$ python3 -q
>>> import numpy as np
>>> np.set_printoptions(precision=3, suppress=True, linewidth=100)
>>> data = np.loadtxt("w.csv", delimiter=",")
>>> data
array([[6., 0., 0., 0., 0., 0., 0., 5., 0.],
       [0., 6., 0., 5., 0., 0., 0., 0., 0.],
       [0., 0., 6., 0., 5., 5., 5., 0., 5.],
       [0., 5., 0., 6., 0., 0., 0., 0., 0.],
       [0., 0., 5., 0., 6., 5., 5., 0., 5.],
       [0., 0., 5., 0., 5., 6., 5., 0., 5.],
       [0., 0., 5., 0., 5., 5., 6., 0., 5.],
       [5., 0., 0., 0., 0., 0., 0., 6., 0.],
       [0., 0., 5., 0., 5., 5., 5., 0., 6.]])
>>> w, evecs = np.linalg.eigh(data)
>>> vec = np.array([2, 1, 2, 0, 0, 1, 0, 0, 1])
>>> (np.sign(evecs[:, -1].round(6)) == np.sign(evecs[0, -1].round(6))).astype(int)
array([1, 1, 0, 1, 0, 0, 0, 1, 0])
>>> np.round(evecs * np.maximum(w, 0) @ evecs.T, 3) + 0
array([[6., 0., 0., 0., 0., 0., 0., 5., 0.],
       [0., 6., 0., 5., 0., 0., 0., 0., 0.],
       [0., 0., 6., 0., 5., 5., 5., 0., 5.],
       [0., 5., 0., 6., 0., 0., 0., 0., 0.],
       [0., 0., 5., 0., 6., 5., 5., 0., 5.],
       [0., 0., 5., 0., 5., 6., 5., 0., 5.],
       [0., 0., 5., 0., 5., 5., 6., 0., 5.],
       [5., 0., 0., 0., 0., 0., 0., 6., 0.],
       [0., 0., 5., 0., 5., 5., 5., 0., 6.]])
>>> np.abs(data).sum(axis=1).max(), np.abs(w).max()
(np.float64(26.0), np.float64(26.0))
>>> round(vec @ data @ vec / (vec @ vec), 3), np.round(w[0], 3), w[-1]
(np.float64(10.545), np.float64(1.0), np.float64(26.0))
>>> A = np.array([[2, 5, 2, 3, 4, 4, 3, 0, 3, 0],
...     [4, 4, 1, 3, 0, 4, 3, 1, 5, 4],
...     [0, 3, 1, 0, 0, 1, 0, 2, 1, 1],
...     [1, 2, 4, 2, 5, 0, 0, 2, 5, 5],
...     [2, 3, 5, 0, 3, 3, 5, 1, 0, 5],
...     [4, 4, 2, 5, 3, 2, 2, 3, 2, 2]])
>>> A[-1] = A[0] + 4 * A[1]
>>> A
array([[ 2,  5,  2,  3,  4,  4,  3,  0,  3,  0],
       [ 4,  4,  1,  3,  0,  4,  3,  1,  5,  4],
       [ 0,  3,  1,  0,  0,  1,  0,  2,  1,  1],
       [ 1,  2,  4,  2,  5,  0,  0,  2,  5,  5],
       [ 2,  3,  5,  0,  3,  3,  5,  1,  0,  5],
       [18, 21,  6, 15,  4, 20, 15,  4, 23, 16]])
>>> # null space of dimension 5
>>> U, sv, vt = np.linalg.svd(A)
>>> sv.round(3) + 0
array([52.466,  8.726,  5.994,  4.848,  2.963,  0.   ])
>>> np.argmax(sv[:-1] / (sv[1:] + 1e-6)) + 1
np.int64(5)
>>> out = U[:, :5] @ np.diag(sv[:5]) @ vt[:5]
>>> np.linalg.matrix_rank(A, rtol=0.05)
np.int64(5)
>>> round(np.abs(A - out).max(), 3)
np.float64(0.0)
>>> U, sv, vt = np.linalg.svd(A, full_matrices=False)
>>> (sv > 1e-8).sum()
np.int64(5)
>>> np.round(U.T @ U, 3) + 0
array([[1., 0., 0., 0., 0., 0.],
       [0., 1., 0., 0., 0., 0.],
       [0., 0., 1., 0., 0., 0.],
       [0., 0., 0., 1., 0., 0.],
       [0., 0., 0., 0., 1., 0.],
       [0., 0., 0., 0., 0., 1.]])
>>> U.shape, sv.shape, vt.shape
((6, 6), (6,), (6, 10))
>>> sv.round(3) + 0
array([52.466,  8.726,  5.994,  4.848,  2.963,  0.   ])
>>> W1 = np.array([[4, -5],
...     [6, -6],
...     [6, 1],
...     [6, 4],
...     [5, 8],
...     [8, -8],
...     [1, 7],
...     [1, 8],
...     [-8, -5]])
>>> b = np.array([-5, 0])
>>> H = np.maximum(data @ W1 + b, 0)
>>> H
array([[24., 10.],
       [61.,  0.],
       [61., 16.],
       [61.,  0.],
       [60., 23.],
       [63.,  7.],
       [56., 22.],
       [21., 23.],
       [47., 10.]])
>>> (H > 0).astype(int)
array([[1, 1],
       [1, 0],
       [1, 1],
       [1, 0],
       [1, 1],
       [1, 1],
       [1, 1],
       [1, 1],
       [1, 1]])
>>> (H > 0).mean(axis=0)
array([1.   , 0.778])
>>> Z = np.array([[-5, -2, -5], [-4, -4, 3]])
>>> W1 @ Z
array([[  0,  12, -35],
       [ -6,  12, -48],
       [-34, -16, -27],
       [-46, -28, -18],
       [-57, -42,  -1],
       [ -8,  16, -64],
       [-33, -30,  16],
       [-37, -34,  19],
       [ 60,  36,  25]])
>>> (H @ Z).round(6).argmax(axis=1)
array([1, 1, 1, 1, 1, 1, 1, 2, 1])
>>> out = A[0, 0] * A[1:] - np.outer(A[1:, 0], A[0])
>>> out
array([[  0, -12,  -6,  -6, -16,  -8,  -6,   2,  -2,   8],
       [  0,   6,   2,   0,   0,   2,   0,   4,   2,   2],
       [  0,  -1,   6,   1,   6,  -4,  -3,   4,   7,  10],
       [  0,  -4,   6,  -6,  -2,  -2,   4,   2,  -6,  10],
       [  0, -48, -24, -24, -64, -32, -24,   8,  -8,  32]])
>>> np.linalg.matrix_rank(out), np.linalg.matrix_rank(A)
(np.int64(4), np.int64(5))
>>> np.flatnonzero(~out.round(6).any(axis=1))
array([], dtype=int64)
>>> out = np.array([[3, -6],
...     [-9, 2],
...     [-5, 6],
...     [0, 4],
...     [3, -6],
...     [-5, 8],
...     [0, -7],
...     [0, -9],
...     [4, 2],
...     [-7, 3]])
>>> np.vstack([A, out.T]).shape
(8, 10)
>>> np.einsum("ij->j", A)
array([27, 38, 19, 23, 16, 32, 26, 10, 37, 31])
>>> A @ out
array([[ -45,   15],
       [ -57,   26],
       [ -40,    7],
       [ -35,    7],
       [ -87,    1],
       [-273,  119]])
>>> np.einsum("ik,kj->ji", A, out)
array([[ -45,  -57,  -40,  -35,  -87, -273],
       [  15,   26,    7,    7,    1,  119]])
>>> arr = np.load("a.npy")
>>> arr
array([[0.321, 0.064, 0.192, 0.192, 0.192, 0.321],
       [0.064, 0.013, 0.038, 0.038, 0.038, 0.064],
       [0.192, 0.038, 0.115, 0.115, 0.115, 0.192],
       [0.192, 0.038, 0.115, 0.115, 0.115, 0.192],
       [0.192, 0.038, 0.115, 0.115, 0.115, 0.192],
       [0.321, 0.064, 0.192, 0.192, 0.192, 0.321]])
>>> # null space of dimension 5
>>> rank = np.linalg.matrix_rank(arr)
>>> rank
np.int64(1)
>>> null = np.linalg.svd(arr)[2][rank:].T
>>> null @ null.T
array([[ 0.679, -0.064, -0.192, -0.192, -0.192, -0.321],
       [-0.064,  0.987, -0.038, -0.038, -0.038, -0.064],
       [-0.192, -0.038,  0.885, -0.115, -0.115, -0.192],
       [-0.192, -0.038, -0.115,  0.885, -0.115, -0.192],
       [-0.192, -0.038, -0.115, -0.115,  0.885, -0.192],
       [-0.321, -0.064, -0.192, -0.192, -0.192,  0.679]])
>>> null.shape
(6, 5)
>>> np.linalg.matrix_rank(arr.T @ arr), np.linalg.matrix_rank(arr @ arr.T)
(np.int64(1), np.int64(1))
>>> [int(np.linalg.matrix_rank(arr[:, :j + 1])) for j in range(6)]
[1, 1, 1, 1, 1, 1]
>>> np.allclose(arr @ null, 0)
True
>>> [int(np.linalg.matrix_rank(np.delete(arr, i, axis=0))) for i in range(6)]
[1, 1, 1, 1, 1, 1]
